$ ipython --no-banner

In [1]: import numpy as np

In [2]: import numpy.linalg as la

In [3]: np.set_printoptions(suppress=True, linewidth=120)

In [4]: F = np.load("layer10.npy")

In [5]: print(F)
[[-1  0]
 [ 0 -1]]

In [6]: # 2 groups of indices that never mix

In [7]: evals, vecs = la.eigh(F)

In [8]: x0 = np.array([-4, -1])

In [9]: print(vecs * np.abs(evals) @ vecs.T)
[[1. 0.]
 [0. 1.]]

In [10]: print(vecs * np.maximum(evals, 0) @ vecs.T)
[[0. 0.]
 [0. 0.]]

In [11]: print(x0 @ F @ x0)
-17

In [12]: print(np.round(la.eigvalsh(F[1:, 1:]), 2))
[-1.]

In [13]: A2 = la.inv(F)

In [14]: print(round(la.det(F) * la.det(A2), 2))
1.0

In [15]: print(np.round(la.cond(F), 2))
1.0

In [16]: x0 = np.array([-5, 0])

In [17]: target = F @ x0

In [18]: print(target)
[5 0]

In [19]: print(np.round(la.solve(F, target), 2))
[-5. -0.]

In [20]: print(np.round(la.solve(F.T, F[0]), 2))
[ 1. -0.]

In [21]: print(np.round(la.solve(F, F[:, 1]), 2))
[-0.  1.]

In [22]: evals, vecs = la.eigh(F)

In [23]: print(evals)
[-1. -1.]

In [24]: print(vecs.T @ vecs)
[[1. 0.]
 [0. 1.]]

In [25]: print(evals.sum(), np.trace(F))
-2.0 -2

In [26]: print(np.unique(evals.round(6) + 0, return_counts=True)[1])
[2]

In [27]: print(np.round(la.eigvalsh(F + -2 * np.eye(2)), 2))
[-3. -3.]

In [28]: proj = np.triu(np.array([[0, 1], [2, 2]]), 1) + np.eye(2)

In [29]: A2 = proj @ F @ la.inv(proj)

In [30]: print(np.poly(A2))
[1. 2. 1.]

In [31]: print(la.matrix_rank(A2))
2

In [32]: print(round(la.det(A2), 2))
1.0

In [33]: M = np.load("m.npy")

In [34]: print(M)
[[ 0  0  0  0]
 [ 2  1  2  1]
 [ 0  0  0  0]
 [-2 -1  2  1]]

In [35]: left, s, Vh = la.svd(M)

In [36]: print(np.argmax(s[:-1] / (s[1:] + 1e-6)) + 1)
2

In [37]: print(s.round(2) + 0)
[3.16 3.16 0.   0.  ]

In [38]: A2 = left[:, :2] @ np.diag(s[:2]) @ Vh[:2]

In [39]: print(np.round(la.norm(M - A2) / la.norm(M), 2))
0.0

In [40]: print(A2.round(2) + 0)
[[ 0.  0.  0.  0.]
 [ 2.  1.  2.  1.]
 [ 0.  0.  0.  0.]
 [-2. -1.  2.  1.]]

In [41]: print(np.round(np.abs(M - A2).max(), 2))
0.0

In [42]: print(la.matrix_rank(M, rtol=0.05))
2

In [43]: proj = np.triu(np.array([[3, 0, 1, 2], [3, -1, 2, -1], [1, -3, -1, -3], [-1, 3, 0, 3]]), 1) + np.eye(4)

In [44]: A2 = proj @ M @ la.inv(proj)

In [45]: print(np.round(np.poly(A2), 2) + 0)
[ 1. -2.  2.  0.  0.]

In [46]: print(la.matrix_rank(A2))
2

In [47]: print(proj @ M - M @ proj)
[[-4. -2.  4.  2.]
 [ 2.  1. -6.  2.]
 [ 6.  3. -6. -3.]
 [ 0.  0.  4.  9.]]

In [48]: print(round(float(la.det(A2)), 2))
-0.0

In [49]: r0 = np.array([3, 6, 4])

In [50]: print(np.convolve(M[1], r0))
[ 6 15 20 19 14  4]

In [51]: rng = np.random.default_rng(3560)

In [52]: X = rng.normal(size=(14, 3)) + 5 * np.array([1, 0, 1])

In [53]: print(X.round(2))
[[ 6.01  0.35  4.84]
 [ 4.19 -0.21  6.22]
 [ 4.79  1.14  6.25]
 [ 4.64  0.05  5.02]
 [ 4.87  0.92  3.26]
 [ 3.57 -1.15  5.88]
 [ 3.61  0.89  4.49]
 [ 5.09  0.23  4.82]
 [ 6.28 -0.56  3.29]
 [ 5.11 -0.82  6.08]
 [ 4.25 -0.19  4.62]
 [ 5.48  0.73  3.98]
 [ 5.58 -0.11  1.99]
 [ 6.8   0.82  4.4 ]]

In [54]: cov = np.cov(X, rowvar=False)

In [55]: print(np.argsort(-X.std(axis=0).round(6), kind="stable"))
[2 0 1]

In [56]: print(cov.shape)
(3, 3)

In [57]: print(np.round(np.median(X, axis=0), 2))
[4.98 0.14 4.72]

In [58]: print(np.round(np.corrcoef(X.T), 2))
[[ 1.    0.19 -0.44]
 [ 0.19  1.   -0.18]
 [-0.44 -0.18  1.  ]]
